>>> import numpy as np
>>> from numpy import linalg as LA
>>> np.set_printoptions(precision=2, suppress=True, linewidth=160)
>>> def tidy(a):
...     return np.round(a, 2) + 0
... 
>>> rng = np.random.default_rng(492576)
>>> data = np.eye(5, dtype=int)[rng.permutation(5)] * np.array([1, 2, 0, 0, 3])
>>> print(data)
[[0 0 0 0 3]
 [0 0 0 0 0]
 [0 2 0 0 0]
 [0 0 0 0 0]
 [1 0 0 0 0]]
>>> rk = LA.matrix_rank(data)
>>> print(rk)
3
>>> ns = LA.svd(data)[2][rk:].T
>>> print([int(LA.matrix_rank(data[:, :j + 1])) for j in range(5)])
[1, 2, 2, 2, 3]
>>> print([int(LA.matrix_rank(data[:i])) for i in range(1, len(data) + 1)])
[1, 1, 2, 2, 3]
>>> print(ns.shape)
(5, 2)
>>> print(np.allclose(data @ ns, 0))
True
>>> m1 = np.load("data.npy")
>>> print(m1)
[[-2.95  3.  ]
 [-3.    3.05]]
>>> left, sv, vt = LA.svd(m1)
>>> print(tidy(sv))
[6. 0.]
>>> A2 = left[:, :1] @ np.diag(sv[:1]) @ vt[:1]
>>> print(tidy(LA.norm(m1 - A2) / LA.norm(m1)))
0.0
>>> print(tidy(A2))
[[-2.95  3.  ]
 [-3.    3.05]]
>>> print(tidy(np.abs(m1 - A2).max()))
0.0
>>> print(LA.matrix_rank(A2))
1
>>> print(LA.matrix_rank(m1, rtol=0.05))
1
>>> A2 = np.array([[0, 6], [8, 3]])
>>> cent = np.kron(A2, m1)
>>> print(tidy(cent))
[[  0.     0.   -17.7   18.  ]
 [  0.     0.   -18.    18.3 ]
 [-23.6   24.    -8.85   9.  ]
 [-24.    24.4   -9.     9.15]]
>>> print(cent.shape)
(4, 4)
>>> print(LA.cond(m1) > 100)
True
>>> print(np.argsort(-LA.norm(m1, axis=0).round(6), kind="stable")[:3])
[1 0]
>>> print(tidy(LA.norm(m1, 2) / LA.norm(m1)))
1.0
>>> proj = np.triu(np.array([[2, 3], [2, 1]]), 1) + np.eye(2)
>>> A2 = proj @ m1 @ LA.inv(proj)
>>> print(tidy(np.trace(A2)), tidy(np.trace(m1)))
0.1 0.1
>>> A2 = np.array([[1, 1, 0]])
>>> A = A2.T @ A2
>>> print(A)
[[1 1 0]
 [1 1 0]
 [0 0 0]]
>>> proj = np.triu(np.array([[-3, 0, 1], [-5, 0, 5], [2, -5, 1]]), 1) + np.eye(3)
>>> A2 = proj @ A @ LA.inv(proj)
>>> print(A2)
[[ 1.  1. -6.]
 [ 1.  1. -6.]
 [ 0.  0.  0.]]
>>> print(tidy(np.trace(LA.pinv(A) @ A)))
1.0
>>> print(LA.lstsq(A[:-1].T, A[-1])[2])
1
>>> print(np.abs(np.diag(LA.qr(A)[1])) > 1e-9)
[ True False False]
>>> print(tidy(A @ LA.pinv(A) @ A))
[[1. 1. 0.]
 [1. 1. 0.]
 [0. 0. 0.]]
>>> print(np.unique(A.round(6), axis=0).shape)
(2, 3)
>>> def softmax(z):
...     e = np.exp(z - z.max(axis=-1, keepdims=True))
...     return e / e.sum(axis=-1, keepdims=True)
... 
>>> print(tidy(softmax(A[1])))
[0.42 0.42 0.16]
>>> print(tidy(softmax(A[1] + -1)))
[0.42 0.42 0.16]
>>> print(softmax(A).sum(axis=1))
[1. 1. 1.]
>>> S = A @ A.T / np.sqrt(3)
>>> print(tidy(softmax(S + np.triu(np.full(S.shape, -np.inf), 1))))
[[1.   0.   0.  ]
 [0.5  0.5  0.  ]
 [0.33 0.33 0.33]]
>>> print(softmax(S).round(6).argmax(axis=1))
[0 0 0]
>>> print(tidy(softmax(S)))
[[0.43 0.43 0.14]
 [0.43 0.43 0.14]
 [0.33 0.33 0.33]]
>>> A2 = np.array([[1, -1, 2, -2],
...     [-1, -1, 1, -2],
...     [-3, -2, 1, 0],
...     [-1, 2, 0, -3],
...     [1, 0, 0, -1]])
>>> arr = A2.T @ A2
>>> print(arr)
[[13  4 -2  2]
 [ 4 10 -5 -2]
 [-2 -5  6 -6]
 [ 2 -2 -6 18]]
>>> lab = rng.permutation(4)
>>> print(lab)
[0 1 3 2]
>>> A2 = arr[lab][:, lab]
>>> print(A2)
[[13  4  2 -2]
 [ 4 10 -2 -5]
 [ 2 -2 18 -6]
 [-2 -5 -6  6]]
>>> print(np.allclose(A2, arr))
False
>>> print(tidy(np.sort(np.abs(LA.eigvals(A2)))))
[ 0.38  8.78 16.3  21.54]
>>> print(tidy(LA.det(A2)), tidy(LA.det(arr[lab])))
1162.0 -1162.0
>>> print(np.trace(A2))
47
>>> print(np.diag(A2))
[13 10 18  6]
>>> feats = np.array([[5.0, 1.0, 0.0, 0.0],
...     [0.0, 5.0, 1.0, 0.0],
...     [0.0, 0.0, 5.0, 1.0],
...     [0.0, 0.0, 0.0, 5.0]])
>>> print(feats)
[[5. 1. 0. 0.]
 [0. 5. 1. 0.]
 [0. 0. 5. 1.]
 [0. 0. 0. 5.]]
>>> proj = np.triu(np.array([[-1, -2, 2, -1], [2, -2, -2, -1], [2, -2, 0, -2], [0, 1, 1, 0]]), 1) + np.eye(4)
>>> A2 = proj @ feats @ LA.inv(proj)
>>> print(LA.matrix_rank(A2))
4
>>> print(np.trace(A2), np.trace(feats))
20.0 20.0
>>> print(np.poly(A2))
[   1.  -20.  150. -500.  625.]
>>> u = np.array([0, -2, 2])
>>> print(np.correlate(feats[0], feats[2], "full"))
[ 5. 26.  5.  0.  0.  0.  0.]
>>> print(np.convolve(feats[0], u))
[  0. -10.   8.   2.   0.   0.]
>>> print(np.polyval(u, feats[0]))
[-8.  0.  2.  2.]
>>> print(tidy(softmax(feats[3])))
[0.01 0.01 0.01 0.98]
>>> print(tidy(softmax(10 * feats[3])))
[0. 0. 0. 1.]
>>> print(tidy(softmax(feats).sum(axis=1)))
[1. 1. 1. 1.]
>>> S = feats @ feats.T / np.sqrt(4)
>>> print(tidy(softmax(S + np.triu(np.full(S.shape, -np.inf), 1))))
[[1. 0. 0. 0.]
 [0. 1. 0. 0.]
 [0. 0. 1. 0.]
 [0. 0. 0. 1.]]
>>> print(tidy(softmax(S)[3] @ feats))
[0. 0. 0. 5.]
>>> print(tidy(softmax(S)))
[[1. 0. 0. 0.]
 [0. 1. 0. 0.]
 [0. 0. 1. 0.]
 [0. 0. 0. 1.]]
>>> K = np.load("test6.npy")
>>> print(K)
[[ 0  0  0  0]
 [-3  0  0  0]
 [ 2  0 -3  0]
 [-2  4  4  2]]
>>> print(softmax(K[0]))
[0.25 0.25 0.25 0.25]
>>> print(softmax(10 * K[0]))
[0.25 0.25 0.25 0.25]
>>> S = K @ K.T / np.sqrt(4)
>>> print(softmax(S)[0] @ K)
[-0.75  1.    0.25  0.5 ]
>>> print(tidy(softmax(S + np.triu(np.full(S.shape, -np.inf), 1))))
[[1.   0.   0.   0.  ]
 [0.01 0.99 0.   0.  ]
 [0.   0.   1.   0.  ]
 [0.   0.   0.   1.  ]]
>>> print(tidy(softmax(S)))
[[0.25 0.25 0.25 0.25]
 [0.01 0.81 0.   0.18]
 [0.   0.   1.   0.  ]
 [0.   0.   0.   1.  ]]
>>> print(softmax(S).round(6).argmax(axis=1))
[0 1 2 3]
>>> A2 = K + rng.integers(-2, 3, (4, 3)) @ rng.integers(-2, 3, (3, 4))
>>> print(A2)
[[-2  4 -5 -4]
 [-9 -4  0  0]
 [-2 -1 -4 -2]
 [ 0  4  6  2]]
>>> print(np.abs(A2 - K).sum(axis=1))
[15 10  8  4]
>>> print(LA.matrix_rank(A2 - K, tol=1e-8))
3
>>> print(A2 - K)
[[-2  4 -5 -4]
 [-6 -4  0  0]
 [-4 -1 -1 -2]
 [ 2  0  2  0]]
>>> J = np.loadtxt("arr.csv", delimiter=",")
>>> print(J)
[[ 0.  1.  1. -2.  2.]
 [ 3.  1.  1. -1.  1.]
 [ 3.  3.  1. -3.  3.]
 [ 3.  3.  1. -2.  2.]]
>>> A2 = np.array([[-7, 6], [-4, -8]])
>>> cent = np.kron(A2, J)
>>> print(tidy(LA.norm(cent, 2)), tidy(LA.norm(A2, 2) * LA.norm(J, 2)))
90.72 90.72
>>> print(cent)
[[ -0.  -7.  -7.  14. -14.   0.   6.   6. -12.  12.]
 [-21.  -7.  -7.   7.  -7.  18.   6.   6.  -6.   6.]
 [-21. -21.  -7.  21. -21.  18.  18.   6. -18.  18.]
 [-21. -21.  -7.  14. -14.  18.  18.   6. -12.  12.]
 [ -0.  -4.  -4.   8.  -8.  -0.  -8.  -8.  16. -16.]
 [-12.  -4.  -4.   4.  -4. -24.  -8.  -8.   8.  -8.]
 [-12. -12.  -4.  12. -12. -24. -24.  -8.  24. -24.]
 [-12. -12.  -4.   8.  -8. -24. -24.  -8.  16. -16.]]
>>> print(LA.matrix_rank(cent))
8
>>> blk = np.stack([cent, -1 * cent, cent[::-1]])
>>> print(LA.matrix_rank(blk.reshape(3, -1)))
2
>>> print(tidy(LA.norm(blk, axis=(1, 2))))
[119.81 119.81 119.81]
>>> print(blk.sum(axis=0))
[[-12. -12.  -4.   8.  -8. -24. -24.  -8.  16. -16.]
 [-12. -12.  -4.  12. -12. -24. -24.  -8.  24. -24.]
 [-12.  -4.  -4.   4.  -4. -24.  -8.  -8.   8.  -8.]
 [  0.  -4.  -4.   8.  -8.   0.  -8.  -8.  16. -16.]
 [-21. -21.  -7.  14. -14.  18.  18.   6. -12.  12.]
 [-21. -21.  -7.  21. -21.  18.  18.   6. -18.  18.]
 [-21.  -7.  -7.   7.  -7.  18.   6.   6.  -6.   6.]
 [  0.  -7.  -7.  14. -14.   0.   6.   6. -12.  12.]]
>>> print(blk.shape)
(3, 8, 10)
>>> th = np.radians(60)
>>> R = np.eye(5)
>>> R[1, 1] = R[2, 2] = np.cos(th)
>>> R[1, 2], R[2, 1] = -np.sin(th), np.sin(th)
>>> print(tidy(R))
[[ 1.    0.    0.    0.    0.  ]
 [ 0.    0.5  -0.87  0.    0.  ]
 [ 0.    0.87  0.5   0.    0.  ]
 [ 0.    0.    0.    1.    0.  ]
 [ 0.    0.    0.    0.    1.  ]]
>>> A2 = J @ R.T
>>> print(tidy(np.abs(A2 - J).max(axis=0)))
[0.   2.37 2.1  0.   0.  ]
>>> print(np.allclose(J @ J.T, A2 @ A2.T))
True
>>> print(tidy(LA.det(R)), np.trace(R))
1.0 4.0
